% python3 -q
>>> import numpy as np
>>> from numpy import linalg as LA
>>> np.set_printoptions(suppress=True, linewidth=100)
>>> F = np.loadtxt("arr.csv", delimiter=",")
>>> F.round(3) + 0
array([[-46.029, -27.352,  36.311, -14.491,   8.299, -14.336,  10.277, -15.151, -24.641,   6.98 ],
       [-34.751, -20.665,  28.138,  -9.824,   6.021, -11.784,   5.386, -11.275, -17.346,   3.118],
       [-29.932, -17.762,  24.588,  -7.966,   5.105, -10.602,   3.477,  -9.687, -14.363,   1.662],
       [-29.02 , -17.208,  23.911,  -7.625,   4.936, -10.371,   3.131,  -9.391, -13.809,   1.402],
       [-27.156, -16.074,  22.522,  -6.941,   4.596,  -9.889,   2.442,  -8.794, -12.69 ,   0.891],
       [-20.496, -11.976,  17.486,  -4.657,   3.44 ,  -8.058,   0.208,  -6.727,  -8.851,  -0.7  ],
       [-12.885,  -7.198,  11.528,  -2.452,   2.263,  -5.666,  -1.697,  -4.519,  -4.883,  -1.871],
       [-12.865,  -7.185,  11.512,  -2.447,   2.26 ,  -5.659,  -1.7  ,  -4.514,  -4.873,  -1.873],
       [-11.851,  -6.541,  10.693,  -2.198,   2.117,  -5.305,  -1.874,  -4.233,  -4.392,  -1.952],
       [-10.81 ,  -5.879,   9.844,  -1.957,   1.974,  -4.931,  -2.025,  -3.948,  -3.914,  -2.008],
       [-10.171,  -5.472,   9.319,  -1.817,   1.888,  -4.694,  -2.103,  -3.775,  -3.629,  -2.028],
       [ -7.436,  -3.733,   7.019,  -1.288,   1.534,  -3.619,  -2.272,  -3.039,  -2.491,  -1.97 ],
       [ -1.474,  -0.313,   1.507,  -0.516,   0.618,  -0.733,  -0.923,  -1.092,  -0.603,  -0.536],
       [ -1.185,  -0.209,   1.212,  -0.457,   0.531,  -0.576,  -0.753,  -0.928,  -0.514,  -0.412],
       [ -1.084,  -0.177,   1.108,  -0.433,   0.497,  -0.522,  -0.691,  -0.867,  -0.481,  -0.37 ],
       [ -0.335,  -0.018,   0.339,  -0.177,   0.185,  -0.145,  -0.209,  -0.313,  -0.182,  -0.086],
       [  0.027,   0.   ,  -0.027,   0.016,  -0.016,   0.011,   0.016,   0.027,   0.016,   0.005],
       [  0.322,  -0.016,  -0.317,   0.217,  -0.208,   0.117,   0.181,   0.343,   0.213,   0.043],
       [  0.774,  -0.09 ,  -0.742,   0.605,  -0.548,   0.239,   0.38 ,   0.888,   0.584,   0.019],
       [  1.301,  -0.229,  -1.202,   1.166,  -1.001,   0.316,   0.505,   1.596,   1.117,  -0.14 ],
       [  1.898,  -0.423,  -1.677,   1.907,  -1.557,   0.331,   0.505,   2.45 ,   1.825,  -0.471],
       [  2.653,  -0.677,  -2.223,   2.936,  -2.285,   0.277,   0.331,   3.551,   2.819,  -1.054],
       [  2.938,  -0.77 ,  -2.418,   3.34 ,  -2.561,   0.242,   0.225,   3.967,   3.213,  -1.308],
       [  3.087,  -0.818,  -2.518,   3.553,  -2.705,   0.221,   0.163,   4.183,   3.421,  -1.446],
       [  5.071,  -1.356,  -3.757,   6.423,  -4.575,  -0.141,  -0.971,   6.961,   6.28 ,  -3.5  ],
       [  5.299,  -1.407,  -3.892,   6.753,  -4.783,  -0.188,  -1.126,   7.268,   6.612,  -3.752],
       [  5.371,  -1.423,  -3.935,   6.858,  -4.849,  -0.203,  -1.177,   7.366,   6.718,  -3.833],
       [  7.223,  -1.765,  -5.003,   9.507,  -6.491,  -0.605,  -2.558,   9.784,   9.422,  -5.937],
       [  8.026,  -1.881,  -5.456,  10.639,  -7.18 ,  -0.783,  -3.199,  10.796,  10.589,  -6.866],
       [  8.826,  -1.98 ,  -5.903,  11.758,  -7.855,  -0.961,  -3.855,  11.787,  11.748,  -7.797],
       [ 10.343,  -2.131,  -6.742,  13.852,  -9.105,  -1.298,  -5.136,  13.62 ,  13.933,  -9.57 ],
       [ 10.888,  -2.174,  -7.042,  14.597,  -9.546,  -1.418,  -5.605,  14.266,  14.714, -10.207],
       [ 12.386,  -2.267,  -7.861,  16.622, -10.738,  -1.744,  -6.912,  16.011,  16.847, -11.96 ],
       [ 12.574,  -2.277,  -7.963,  16.875, -10.887,  -1.785,  -7.078,  16.228,  17.114, -12.181],
       [ 12.959,  -2.294,  -8.173,  17.39 , -11.188,  -1.868,  -7.418,  16.669,  17.659, -12.63 ],
       [ 18.059,  -2.362, -10.934,  24.075, -15.052,  -2.937, -12.015,  22.319,  24.791, -18.565],
       [ 26.769,  -1.992, -15.625,  35.032, -21.261,  -4.64 , -20.052,  31.388,  36.663, -28.549],
       [ 27.02 ,  -1.975, -15.76 ,  35.341, -21.435,  -4.687, -20.286,  31.642,  37.001, -28.834],
       [ 37.837,  -0.988, -21.589,  48.406, -28.712,  -6.628, -30.372,  42.272,  51.359, -40.98 ],
       [ 39.729,  -0.775, -22.611,  50.648, -29.951,  -6.952, -32.14 ,  44.083,  53.839, -43.081],
       [ 40.216,  -0.718, -22.874,  51.223, -30.268,  -7.035, -32.595,  44.547,  54.476, -43.621]])
>>> # rank 3
>>> [round(float(x), 3) for x in LA.svd(F, compute_uv=False)[:3]]
[268.351, 96.266, 18.952]
>>> LA.matrix_rank(F, rtol=0.1)
np.int64(2)
>>> arr = np.loadtxt("a.csv", delimiter=",")
>>> arr
array([[-2., -1.,  0.,  1.,  2.,  3.,  4.,  5.],
       [ 6.,  7.,  8.,  9., 10., 11., 12., 13.],
       [14., 15., 16., 17., 18., 19., 20., 21.],
       [22., 23., 24., 25., 26., 27., 28., 29.],
       [30., 31., 32., 33., 34., 35., 36., 37.],
       [38., 39., 40., 41., 42., 43., 44., 45.]])
>>> cen = F - F.mean(axis=0)
>>> V = LA.svd(cen)[2][:3]
>>> M2 = cen - cen @ V.T @ V
>>> LA.norm(M2, axis=1).round(6).argmax()
np.int64(0)
>>> np.round((cen @ V.T).std(axis=0), 3)
array([39.772, 10.87 ,  2.748])
>>> np.round(LA.norm(M2) / LA.norm(cen), 3)
np.float64(0.0)
>>> rng = np.random.default_rng(303)
>>> M2 = arr + rng.integers(-2, 3, (6, 2)) @ rng.integers(-2, 3, (2, 8))
>>> M2
array([[ 0.,  0., -1.,  2.,  1.,  1.,  4.,  5.],
       [ 8.,  7., 12., 13., 10.,  7., 12., 11.],
       [10., 13., 18., 15., 20., 23., 20., 21.],
       [23., 24., 21., 24., 25., 27., 28., 30.],
       [27., 29., 36., 33., 36., 37., 36., 36.],
       [44., 41., 42., 47., 40., 35., 44., 43.]])
>>> M2 - arr
array([[ 2.,  1., -1.,  1., -1., -2.,  0.,  0.],
       [ 2.,  0.,  4.,  4.,  0., -4.,  0., -2.],
       [-4., -2.,  2., -2.,  2.,  4.,  0.,  0.],
       [ 1.,  1., -3., -1., -1.,  0.,  0.,  1.],
       [-3., -2.,  4.,  0.,  2.,  2.,  0., -1.],
       [ 6.,  2.,  2.,  6., -2., -8.,  0., -2.]])
>>> np.abs(M2 - arr).sum(axis=1)
array([ 8., 16., 16.,  8., 14., 28.])
>>> M2 = np.array([[1, 1], [1, -1]])
>>> A = np.kron(M2, np.kron(M2, M2))[rng.permutation(8)][:4]
>>> A
array([[ 1,  1,  1,  1,  1,  1,  1,  1],
       [ 1, -1,  1, -1,  1, -1,  1, -1],
       [ 1,  1, -1, -1,  1,  1, -1, -1],
       [ 1, -1,  1, -1, -1,  1, -1,  1]])
>>> M2 = A / np.sqrt((A ** 2).mean(axis=1, keepdims=True))
>>> LA.matrix_rank(A - A.mean(axis=1, keepdims=True))
np.int64(3)
>>> LA.matrix_rank(M2) == LA.matrix_rank(A)
np.True_
>>> np.round(LA.norm(M2, axis=1), 3)
array([2.828, 2.828, 2.828, 2.828])
>>> M2[1]
array([ 1., -1.,  1., -1.,  1., -1.,  1., -1.])
>>> U, sigma, VT = LA.svd(A, full_matrices=False)
>>> sigma.round(3)
array([2.828, 2.828, 2.828, 2.828])
>>> U.shape, sigma.shape, VT.shape
((4, 4), (4,), (4, 8))
>>> m1 = np.array([[3, 4, 1, 3, 2, 0, 2, 2, 5, 2, 0, 4],
...     [4, 1, 4, 4, 2, 4, 3, 1, 4, 3, 0, 0],
...     [3, 0, 5, 0, 1, 3, 0, 2, 0, 5, 1, 5],
...     [4, 3, 0, 5, 1, 5, 0, 1, 3, 0, 3, 5],
...     [4, 3, 5, 5, 1, 1, 5, 2, 4, 1, 0, 0],
...     [2, 5, 1, 0, 0, 4, 3, 5, 4, 0, 0, 3],
...     [2, 5, 3, 4, 1, 1, 2, 5, 3, 3, 5, 1],
...     [4, 0, 4, 0, 4, 5, 2, 0, 0, 0, 1, 0],
...     [1, 1, 3, 3, 4, 2, 5, 5, 2, 0, 4, 0],
...     [2, 4, 2, 2, 3, 4, 3, 0, 3, 3, 1, 2],
...     [4, 3, 0, 4, 1, 4, 0, 1, 1, 2, 2, 4]])
>>> m1[:, 6] = 4 * m1[:, 11]
>>> m1
array([[ 3,  4,  1,  3,  2,  0, 16,  2,  5,  2,  0,  4],
       [ 4,  1,  4,  4,  2,  4,  0,  1,  4,  3,  0,  0],
       [ 3,  0,  5,  0,  1,  3, 20,  2,  0,  5,  1,  5],
       [ 4,  3,  0,  5,  1,  5, 20,  1,  3,  0,  3,  5],
       [ 4,  3,  5,  5,  1,  1,  0,  2,  4,  1,  0,  0],
       [ 2,  5,  1,  0,  0,  4, 12,  5,  4,  0,  0,  3],
       [ 2,  5,  3,  4,  1,  1,  4,  5,  3,  3,  5,  1],
       [ 4,  0,  4,  0,  4,  5,  0,  0,  0,  0,  1,  0],
       [ 1,  1,  3,  3,  4,  2,  0,  5,  2,  0,  4,  0],
       [ 2,  4,  2,  2,  3,  4,  8,  0,  3,  3,  1,  2],
       [ 4,  3,  0,  4,  1,  4, 16,  1,  1,  2,  2,  4]])
>>> # column 6 is much longer than the rest
>>> U, sigma, VT = LA.svd(m1, full_matrices=False)
>>> np.round(np.abs(VT[0]), 3)
array([0.193, 0.182, 0.119, 0.167, 0.086, 0.195, 0.854, 0.128, 0.162, 0.124, 0.094, 0.214])
>>> np.round(U.T @ m1 @ VT.T, 3) + 0
array([[45.057,  0.   ,  0.   ,  0.   ,  0.   ,  0.   ,  0.   ,  0.   ,  0.   ,  0.   ,  0.   ],
       [ 0.   , 16.936,  0.   ,  0.   ,  0.   ,  0.   ,  0.   ,  0.   ,  0.   ,  0.   ,  0.   ],
       [ 0.   ,  0.   ,  9.302,  0.   ,  0.   ,  0.   ,  0.   ,  0.   ,  0.   ,  0.   ,  0.   ],
       [ 0.   ,  0.   ,  0.   ,  7.194,  0.   ,  0.   ,  0.   ,  0.   ,  0.   ,  0.   ,  0.   ],
       [ 0.   ,  0.   ,  0.   ,  0.   ,  6.74 ,  0.   ,  0.   ,  0.   ,  0.   ,  0.   ,  0.   ],
       [ 0.   ,  0.   ,  0.   ,  0.   ,  0.   ,  5.88 ,  0.   ,  0.   ,  0.   ,  0.   ,  0.   ],
       [ 0.   ,  0.   ,  0.   ,  0.   ,  0.   ,  0.   ,  4.094,  0.   ,  0.   ,  0.   ,  0.   ],
       [ 0.   ,  0.   ,  0.   ,  0.   ,  0.   ,  0.   ,  0.   ,  3.763,  0.   ,  0.   ,  0.   ],
       [ 0.   ,  0.   ,  0.   ,  0.   ,  0.   ,  0.   ,  0.   ,  0.   ,  2.502,  0.   ,  0.   ],
       [ 0.   ,  0.   ,  0.   ,  0.   ,  0.   ,  0.   ,  0.   ,  0.   ,  0.   ,  1.554,  0.   ],
       [ 0.   ,  0.   ,  0.   ,  0.   ,  0.   ,  0.   ,  0.   ,  0.   ,  0.   ,  0.   ,  1.089]])
>>> np.round(sigma / sigma[0], 3)
array([1.   , 0.376, 0.206, 0.16 , 0.15 , 0.13 , 0.091, 0.084, 0.056, 0.034, 0.024])
>>> np.allclose(U * sigma @ VT, m1)
True
>>> round(np.sqrt((sigma ** 2).sum()), 3), round(LA.norm(m1), 3)
(np.float64(50.754), np.float64(50.754))
>>> np.round(VT @ VT.T, 3) + 0
array([[1., 0., 0., 0., 0., 0., 0., 0., 0., 0., 0.],
       [0., 1., 0., 0., 0., 0., 0., 0., 0., 0., 0.],
       [0., 0., 1., 0., 0., 0., 0., 0., 0., 0., 0.],
       [0., 0., 0., 1., 0., 0., 0., 0., 0., 0., 0.],
       [0., 0., 0., 0., 1., 0., 0., 0., 0., 0., 0.],
       [0., 0., 0., 0., 0., 1., 0., 0., 0., 0., 0.],
       [0., 0., 0., 0., 0., 0., 1., 0., 0., 0., 0.],
       [0., 0., 0., 0., 0., 0., 0., 1., 0., 0., 0.],
       [0., 0., 0., 0., 0., 0., 0., 0., 1., 0., 0.],
       [0., 0., 0., 0., 0., 0., 0., 0., 0., 1., 0.],
       [0., 0., 0., 0., 0., 0., 0., 0., 0., 0., 1.]])
>>> x = np.array([-2, 3, -3, -2, 1, 1, -2, -2, 3, 3, -3, -2])
>>> h1 = np.maximum(m1 @ x, 0)
>>> np.round(np.tanh(m1 @ x), 3)
array([-1.,  0., -1., -1., -1., -1., -1., -1., -1.,  0., -1.])
>>> m1.T @ h1
array([0, 0, 0, 0, 0, 0, 0, 0, 0, 0, 0, 0])
>>> np.flatnonzero(h1 > 1e-9)
array([], dtype=int64)
